$ python -q
>>> import numpy as np
>>> from numpy import linalg as LA
>>> np.set_printoptions(precision=2, suppress=True, linewidth=120)
>>> def tidy(a):
...     return np.round(a, 2) + 0
... 
>>> E = np.loadtxt("test0.csv", delimiter=",")
>>> E
array([[ 3., -1., -3.,  2., -2.,  2.,  0., -3.,  5.,  1.],
       [ 1.,  3., -1., -3.,  2., -2.,  2.,  0., -3.,  5.],
       [ 5.,  1.,  3., -1., -3.,  2., -2.,  2.,  0., -3.],
       [-3.,  5.,  1.,  3., -1., -3.,  2., -2.,  2.,  0.],
       [ 0., -3.,  5.,  1.,  3., -1., -3.,  2., -2.,  2.],
       [ 2.,  0., -3.,  5.,  1.,  3., -1., -3.,  2., -2.],
       [-2.,  2.,  0., -3.,  5.,  1.,  3., -1., -3.,  2.],
       [ 2., -2.,  2.,  0., -3.,  5.,  1.,  3., -1., -3.],
       [-3.,  2., -2.,  2.,  0., -3.,  5.,  1.,  3., -1.],
       [-1., -3.,  2., -2.,  2.,  0., -3.,  5.,  1.,  3.]])
>>> E @ (-1.0) ** np.arange(10)
array([ 2., -2.,  2., -2.,  2., -2.,  2., -2.,  2., -2.])
>>> E @ np.ones(10)
array([4., 4., 4., 4., 4., 4., 4., 4., 4., 4.])
>>> f = np.array([3, 2, -1, 0, -3, 3, 3, -3, 3, 2])
>>> A2 = E + np.outer(f, np.eye(10)[6])
>>> LA.matrix_rank(A2 - E)
np.int64(1)
>>> A2
array([[ 3., -1., -3.,  2., -2.,  2.,  3., -3.,  5.,  1.],
       [ 1.,  3., -1., -3.,  2., -2.,  4.,  0., -3.,  5.],
       [ 5.,  1.,  3., -1., -3.,  2., -3.,  2.,  0., -3.],
       [-3.,  5.,  1.,  3., -1., -3.,  2., -2.,  2.,  0.],
       [ 0., -3.,  5.,  1.,  3., -1., -6.,  2., -2.,  2.],
       [ 2.,  0., -3.,  5.,  1.,  3.,  2., -3.,  2., -2.],
       [-2.,  2.,  0., -3.,  5.,  1.,  6., -1., -3.,  2.],
       [ 2., -2.,  2.,  0., -3.,  5., -2.,  3., -1., -3.],
       [-3.,  2., -2.,  2.,  0., -3.,  8.,  1.,  3., -1.],
       [-1., -3.,  2., -2.,  2.,  0., -1.,  5.,  1.,  3.]])
>>> W0 = np.loadtxt("w.csv", delimiter=",")
>>> tidy(W0)
array([[0.33, 0.  , 0.33, 0.33, 0.  , 0.  ],
       [0.  , 1.  , 0.  , 0.  , 0.  , 0.  ],
       [0.  , 0.33, 0.33, 0.  , 0.  , 0.33],
       [0.  , 0.  , 0.5 , 0.5 , 0.  , 0.  ],
       [0.  , 0.  , 0.  , 0.  , 1.  , 0.  ],
       [0.  , 0.  , 0.33, 0.33, 0.  , 0.33]])
>>> x = np.array([3, 0, 4, 3, 0, 2])
>>> target = W0 @ x
>>> beta, lr = np.zeros(6), 1 / LA.norm(W0, 2) ** 2
>>> for i in range(150):
...     beta -= lr * W0.T @ (W0 @ beta - target)
...     if i % 50 == 0: print(i, round(LA.norm(W0 @ beta - target), 2))
... 
0 0.96
50 0.03
100 0.01
>>> tidy(LA.cond(W0))
np.float64(7.64)
>>> W0 @ np.ones(6)
array([1., 1., 1., 1., 1., 1.])
>>> tidy(LA.matrix_power(W0, 100))
array([[0., 1., 0., 0., 0., 0.],
       [0., 1., 0., 0., 0., 0.],
       [0., 1., 0., 0., 0., 0.],
       [0., 1., 0., 0., 0., 0.],
       [0., 0., 0., 0., 1., 0.],
       [0., 1., 0., 0., 0., 0.]])
>>> tidy(np.sort(np.abs(LA.eigvals(W0)))[::-1])
array([1.  , 1.  , 0.85, 0.33, 0.26, 0.26])
>>> pr = np.eye(6)[5]
>>> for _ in range(5):
...     pr = pr @ W0
...     print(pr.round(2))
... 
[0.   0.   0.33 0.33 0.   0.33]
[0.   0.11 0.39 0.28 0.   0.22]
[0.   0.24 0.34 0.21 0.   0.2 ]
[0.   0.35 0.29 0.17 0.   0.18]
[0.   0.45 0.24 0.15 0.   0.16]
>>> f, g = W0[3], W0[5]
>>> tidy(f @ g)
np.float64(0.33)
>>> pr = (f @ g) / (f @ f) * f
>>> tidy(np.outer(f, g))
array([[0.  , 0.  , 0.  , 0.  , 0.  , 0.  ],
       [0.  , 0.  , 0.  , 0.  , 0.  , 0.  ],
       [0.  , 0.  , 0.17, 0.17, 0.  , 0.17],
       [0.  , 0.  , 0.17, 0.17, 0.  , 0.17],
       [0.  , 0.  , 0.  , 0.  , 0.  , 0.  ],
       [0.  , 0.  , 0.  , 0.  , 0.  , 0.  ]])
>>> tidy(pr)
array([0.  , 0.  , 0.33, 0.33, 0.  , 0.  ])
>>> LA.matrix_rank(np.outer(f, g))
np.int64(1)
>>> K = np.load("a.npy")
>>> K
array([[  0,   0,   1,  -2,  -2,  -1,   2],
       [  0,   0,   5, -10, -10,  -5,  10],
       [  0,   0,  -1,   2,   2,   1,  -2],
       [  0,   0,   8, -16, -16,  -8,  16],
       [  0,   0,   4,  -8,  -8,  -4,   8],
       [  0,   0,   8, -16, -16,  -8,  16],
       [  0,   0,  -2,   4,   4,   2,  -4]])
>>> gram = K.T @ K
>>> (K @ K.T).shape
(7, 7)
>>> np.allclose(gram, gram.T)
True
>>> np.trace(gram), (K ** 2).sum()
(np.int64(2450), np.int64(2450))
>>> tidy(LA.eigvalsh(gram)[::-1])
array([2450.,    0.,    0.,    0.,    0.,    0.,    0.])
>>> J = np.load("out5.npy")
>>> J
array([[  0.02,   0.  ,   0.02,  -0.03,   0.11,   0.03,   0.09],
       [  3.46,   0.68,  -1.44,  -3.57,   4.79,   4.96,   1.39],
       [ 17.74,   3.63,  -6.99, -17.78,  24.76,  24.81,   7.12],
       [ -6.89,  -1.4 ,   2.8 ,   6.92,  -9.67,  -9.65,  -2.76],
       [  0.87,   0.07,  -0.39,  -0.87,   1.29,   1.22,   0.33],
       [  5.99,   1.09,  -2.44,  -5.98,   8.25,   8.45,   2.33],
       [  1.51,   0.27,  -0.63,  -1.47,   2.12,   2.09,   0.63],
       [ -3.12,  -0.53,   1.3 ,   3.  ,  -4.34,  -4.25,  -1.26],
       [  7.67,   1.55,  -3.06,  -7.61,  10.75,  10.67,   3.03],
       [  0.5 ,   0.08,  -0.16,  -0.45,   0.71,   0.61,   0.14],
       [ -0.92,  -0.17,   0.47,   0.92,  -1.3 ,  -1.28,  -0.4 ],
       [  5.38,   1.02,  -2.17,  -5.33,   7.38,   7.43,   2.08],
       [ -7.14,  -1.43,   2.89,   7.24, -10.08, -10.  ,  -2.86],
       [-10.23,  -2.12,   4.11,  10.22, -14.28, -14.31,  -4.09],
       [ -3.06,  -0.53,   1.16,   2.98,  -4.25,  -4.12,  -1.16],
       [ -5.36,  -1.11,   2.15,   5.31,  -7.43,  -7.35,  -2.11],
       [ -3.8 ,  -0.8 ,   1.54,   3.68,  -5.28,  -5.28,  -1.5 ],
       [  5.76,   1.14,  -2.23,  -5.7 ,   7.98,   7.97,   2.29],
       [ -3.39,  -0.68,   1.34,   3.37,  -4.79,  -4.76,  -1.41],
       [ -5.92,  -1.19,   2.41,   5.9 ,  -8.15,  -8.16,  -2.33],
       [  6.72,   1.39,  -2.67,  -6.79,   9.45,   9.49,   2.65],
       [  4.82,   0.93,  -1.99,  -4.83,   6.76,   6.66,   1.89],
       [ -1.8 ,  -0.36,   0.74,   1.89,  -2.69,  -2.67,  -0.86],
       [ -0.16,  -0.02,  -0.02,   0.22,  -0.3 ,  -0.32,  -0.05],
       [ -2.88,  -0.66,   1.09,   2.88,  -4.02,  -4.08,  -1.17],
       [ -0.88,  -0.26,   0.27,   0.95,  -1.33,  -1.2 ,  -0.34],
       [ 10.18,   2.01,  -4.11, -10.08,  14.2 ,  14.17,   4.1 ],
       [  1.91,   0.35,  -0.8 ,  -1.91,   2.72,   2.6 ,   0.8 ],
       [ -4.05,  -0.78,   1.63,   4.12,  -5.68,  -5.63,  -1.66],
       [ -5.4 ,  -1.15,   2.25,   5.36,  -7.61,  -7.53,  -2.2 ],
       [ -2.26,  -0.49,   0.93,   2.29,  -3.04,  -3.11,  -0.89],
       [  5.65,   1.02,  -2.2 ,  -5.64,   7.85,   7.89,   2.26],
       [  6.08,   1.2 ,  -2.47,  -6.1 ,   8.62,   8.52,   2.35],
       [  8.18,   1.61,  -3.3 ,  -8.09,  11.51,  11.33,   3.26],
       [  2.74,   0.5 ,  -1.12,  -2.75,   3.88,   3.93,   1.12],
       [  7.65,   1.51,  -3.  ,  -7.57,  10.55,  10.6 ,   3.01],
       [  6.85,   1.32,  -2.7 ,  -6.88,   9.4 ,   9.49,   2.74],
       [ -2.83,  -0.49,   1.06,   2.79,  -3.9 ,  -3.86,  -1.11],
       [ -0.15,   0.  ,  -0.03,   0.2 ,  -0.22,  -0.17,  -0.02],
       [  1.71,   0.32,  -0.71,  -1.73,   2.4 ,   2.35,   0.59]])
>>> Q, R = LA.qr(J)
>>> np.trace(Q @ Q.T)
np.float64(7.0)
>>> tidy(Q.T @ Q)
array([[1., 0., 0., 0., 0., 0., 0.],
       [0., 1., 0., 0., 0., 0., 0.],
       [0., 0., 1., 0., 0., 0., 0.],
       [0., 0., 0., 1., 0., 0., 0.],
       [0., 0., 0., 0., 1., 0., 0.],
       [0., 0., 0., 0., 0., 1., 0.],
       [0., 0., 0., 0., 0., 0., 1.]])
>>> np.allclose(R.T @ R, J.T @ J)
True
>>> tidy(np.abs(np.diag(R)))
array([36.03,  0.33,  0.33,  0.35,  0.45,  0.34,  0.25])
>>> Q.shape, R.shape
((40, 7), (7, 7))
>>> tidy(abs(R[0, 0])), tidy(LA.norm(J[:, 0]))
(np.float64(36.03), np.float64(36.03))
>>> tidy(R)
array([[-36.03,  -7.2 ,  14.4 ,  35.97, -50.27, -50.23, -14.36],
       [  0.  ,   0.33,   0.03,  -0.09,   0.1 ,   0.12,   0.06],
       [  0.  ,   0.  ,  -0.33,   0.02,   0.07,   0.05,   0.04],
       [  0.  ,   0.  ,   0.  ,  -0.35,   0.15,   0.28,   0.05],
       [  0.  ,   0.  ,   0.  ,   0.  ,  -0.45,  -0.08,  -0.08],
       [  0.  ,   0.  ,   0.  ,   0.  ,   0.  ,  -0.34,  -0.07],
       [  0.  ,   0.  ,   0.  ,   0.  ,   0.  ,   0.  ,  -0.25]])
